$ python3 -q
>>> import numpy as np
>>> from numpy import linalg as LA
>>> np.set_printoptions(precision=1, suppress=True, linewidth=140, floatmode="fixed")
>>> J = np.load("m.npy")
>>> print(J)
[[ 0  0 18  0]
 [31  8 33  0]
 [ 9  0 13  0]
 [ 5  6  0  3]
 [29 39  0 27]
 [ 0  0 13  0]
 [17 36  0 27]
 [ 0  0 33  0]
 [ 0  0  0  0]
 [ 7  0 18  0]
 [ 0  0  0  0]
 [ 0  0  0  0]
 [ 0  0  0  0]
 [19 32  0 23]
 [ 7 20  0 15]
 [31 26  3 15]
 [23 24  0 15]]
>>> A2 = np.c_[J[:, :1] @ np.array([[-3]]), np.array([5, -1, 5, -4, 5, -3, 0, 4, 0, -2, 3, 2, 1, 2, -3, -1, -2])]
>>> print(A2)
[[  0   5]
 [-93  -1]
 [-27   5]
 [-15  -4]
 [-87   5]
 [  0  -3]
 [-51   0]
 [  0   4]
 [  0   0]
 [-21  -2]
 [  0   3]
 [  0   2]
 [  0   1]
 [-57   2]
 [-21  -3]
 [-93  -1]
 [-69  -2]]
>>> print(LA.matrix_rank(A2))
2
>>> print(LA.norm(LA.qr(J)[0].T @ A2, axis=0) ** 2 / ((A2 ** 2).sum(axis=0) + 1e-12))
[1.0 0.3]
>>> print(np.round(LA.lstsq(J, A2[:, 0])[0], 1) + 0)
[-3.0  0.0  0.0  0.0]
>>> X = np.array([[1, 0, 2], [2, 1, 0], [0, 2, 1]])
>>> print(X)
[[1 0 2]
 [2 1 0]
 [0 2 1]]
>>> proj = np.triu(np.array([[-2, 3, 1], [-3, -3, 0], [1, -2, 1]]), 1) + np.eye(3)
>>> A2 = proj @ X @ LA.inv(proj)
>>> print(np.trace(A2), np.trace(X))
3.0 3
>>> print(proj @ X - X @ proj)
[[ 6.0  2.0  0.0]
 [ 0.0 -6.0 -2.0]
 [ 0.0  0.0  0.0]]
>>> arr = np.load("mat.npy")
>>> print(arr)
[[ 8.0  9.0  0.0  3.0  3.0]
 [ 9.0  8.0  0.0  3.0  3.0]
 [ 0.0  0.0 -1.0  0.0  0.0]
 [ 3.0  3.0  0.0  0.0  1.0]
 [ 3.0  3.0  0.0  1.0  0.0]]
>>> print(round(LA.norm(arr, 2) / LA.norm(arr), 1))
1.0
>>> print([round(float(x), 1) for x in LA.svd(arr, compute_uv=False)[:3]])
[19.0, 1.0, 1.0]
>>> print(np.abs(LA.svd(arr)[2][-1]))
[0.7 0.6 0.0 0.2 0.2]
